$ python3 -q
>>> import numpy as np
>>> from numpy import linalg as LA
>>> np.set_printoptions(precision=4, suppress=True, linewidth=120)
>>> feats = np.load("w.npy")
>>> feats
array([[0., 1., 1., 1., 1., 1.],
       [1., 0., 1., 1., 1., 1.],
       [1., 1., 0., 1., 1., 1.],
       [1., 1., 1., 0., 1., 1.],
       [1., 1., 1., 1., 0., 1.],
       [1., 1., 1., 1., 1., 0.]])
>>> # symmetric
>>> feats @ feats
array([[5., 4., 4., 4., 4., 4.],
       [4., 5., 4., 4., 4., 4.],
       [4., 4., 5., 4., 4., 4.],
       [4., 4., 4., 5., 4., 4.],
       [4., 4., 4., 4., 5., 4.],
       [4., 4., 4., 4., 4., 5.]])
>>> np.argwhere(np.triu(feats))
array([[0, 1],
       [0, 2],
       [0, 3],
       [0, 4],
       [0, 5],
       [1, 2],
       [1, 3],
       [1, 4],
       [1, 5],
       [2, 3],
       [2, 4],
       [2, 5],
       [3, 4],
       [3, 5],
       [4, 5]])
>>> feats.sum(axis=0)
array([5., 5., 5., 5., 5., 5.])
>>> L = np.diag(feats.sum(axis=1)) - feats
>>> (LA.eigvalsh(L) < 1e-8).sum()
np.int64(1)
>>> round(LA.det(L[1:, 1:]))
1296
>>> L @ np.ones(6)
array([0., 0., 0., 0., 0., 0.])
>>> feats @ (-1.0) ** np.arange(6)
array([-1.,  1., -1.,  1., -1.,  1.])
>>> print(feats @ np.ones(6))
[5. 5. 5. 5. 5. 5.]
>>> np.sort(np.abs(np.fft.fft(feats[0]))), np.sort(LA.svd(feats, compute_uv=False))
(array([1., 1., 1., 1., 1., 5.]), array([1., 1., 1., 1., 1., 5.]))
>>> x0 = np.array([-6, -8, -6, -8, -3, -5])
>>> y = feats @ x0
>>> beta, lr = np.zeros(6), 1 / LA.norm(feats, 2) ** 2
>>> for i in range(15):
...     beta -= lr * feats.T @ (feats @ beta - y)
...     if i % 5 == 0: print(i, round(LA.norm(feats @ beta - y), 4))
... 
0 4.0729
5 3.321
10 2.7078
>>> beta
array([-6.    , -6.9158, -6.    , -6.9158, -4.6263, -5.5421])
>>> print(round(LA.cond(feats), 4))
5.0
>>> rng = np.random.default_rng(77)
>>> z = rng.permutation(6)
>>> z
array([4, 5, 0, 3, 2, 1])
>>> A2 = feats[z][:, z]
>>> np.allclose(A2, feats)
True
>>> A2
array([[0., 1., 1., 1., 1., 1.],
       [1., 0., 1., 1., 1., 1.],
       [1., 1., 0., 1., 1., 1.],
       [1., 1., 1., 0., 1., 1.],
       [1., 1., 1., 1., 0., 1.],
       [1., 1., 1., 1., 1., 0.]])
>>> round(float(LA.det(A2)), 4), round(LA.det(feats[z]), 4)
(-5.0, np.float64(5.0))
>>> arr = np.array([[81, -2, 2, 3], [2, 39, -3, 2], [1, 3, 19, 3], [-1, 3, -2, 100]])
>>> x0 = np.array([0, -1, -3, -5])
>>> y = arr @ x0
>>> y
array([ -19,  -40,  -75, -497])
>>> np.round(LA.solve(arr, arr[:, 2]), 4) + 0
array([0., 0., 1., 0.])
>>> np.round(LA.solve(arr, y + arr[:, 3]), 4) + 0
array([ 0., -1., -3., -4.])
>>> np.round(LA.solve(arr.T, arr[1]), 4) + 0
array([0., 1., 0., 0.])
>>> z = rng.permutation(4)
>>> z
array([3, 2, 0, 1])
>>> A2 = arr[z][:, z]
>>> A2
array([[100,  -2,  -1,   3],
       [  3,  19,   1,   3],
       [  3,   2,  81,  -2],
       [  2,  -3,   2,  39]])
>>> np.diag(A2)
array([100,  19,  81,  39])
>>> w, evecs = LA.eig(arr)
>>> w
array([99.868 , 81.0871, 38.5528, 19.4921])
>>> np.sort(LA.eigvals(arr.T))
array([19.4921, 38.5528, 81.0871, 99.868 ])
>>> np.sort(LA.eigvals(LA.inv(arr)))
array([0.01  , 0.0123, 0.0259, 0.0513])
>>> z = rng.permutation(4)
>>> A2 = arr[:, z] * rng.choice([-1, 1], 4)
>>> A2
array([[  -3,    2,   81,   -2],
       [  -2,  -39,    2,    3],
       [  -3,   -3,    1,  -19],
       [-100,   -3,   -1,    2]])
>>> Uu, _, Vh = LA.svd(arr.T @ A2)
>>> z
array([3, 1, 0, 2])
>>> np.round(LA.lstsq(arr, A2)[0], 4) + 0
array([[ 0.,  0.,  1.,  0.],
       [ 0., -1.,  0.,  0.],
       [ 0.,  0.,  0., -1.],
       [-1.,  0.,  0.,  0.]])
>>> J = np.load("a.npy")
>>> J
array([[-0.519 ,  0.0638, -0.1996,  0.0867, -0.4212, -0.5088,  0.1342,  0.0743, -0.2806,  0.2058, -0.3136],
       [ 0.173 , -0.2843,  0.4267,  0.4484, -0.4149,  0.0633,  0.5028,  0.2163,  0.1556, -0.0587,  0.0515],
       [ 0.2307, -0.1476, -0.0701, -0.2416,  0.0155,  0.1398,  0.3645, -0.4928,  0.1387,  0.1921, -0.6404],
       [-0.4325, -0.2045,  0.4449,  0.1077,  0.1728,  0.4087, -0.2994,  0.1022, -0.0556,  0.4576, -0.2283],
       [ 0.2307,  0.2311, -0.1026,  0.3124, -0.2456, -0.1655, -0.455 , -0.02  ,  0.6169,  0.3005, -0.1387],
       [-0.1153, -0.6205, -0.4433, -0.0604,  0.1162,  0.0223, -0.0777,  0.4447,  0.3032, -0.2215, -0.2068],
       [ 0.2595,  0.2995, -0.1745,  0.4202,  0.5185, -0.0333,  0.2341,  0.3931, -0.2202,  0.1874, -0.2704],
       [-0.2883,  0.0425,  0.4087,  0.0483,  0.4648, -0.4962,  0.1002, -0.146 ,  0.3805, -0.3071, -0.114 ],
       [ 0.4613, -0.2321,  0.3503, -0.1233, -0.0815, -0.3365, -0.4232,  0.1289, -0.3892, -0.1608, -0.3202],
       [-0.173 ,  0.3789,  0.0064,  0.1696, -0.2016,  0.4021, -0.1351,  0.0261, -0.021 , -0.6307, -0.4221],
       [-0.0288, -0.3524, -0.2189,  0.6304,  0.1194, -0.021 , -0.1773, -0.5505, -0.2389, -0.1244,  0.0889]])
>>> # keeps lengths
>>> cov = J.T @ J
>>> (J @ J.T).shape
(11, 11)
>>> print(LA.svd(J, compute_uv=False) ** 2)
[1. 1. 1. 1. 1. 1. 1. 1. 1. 1. 1.]
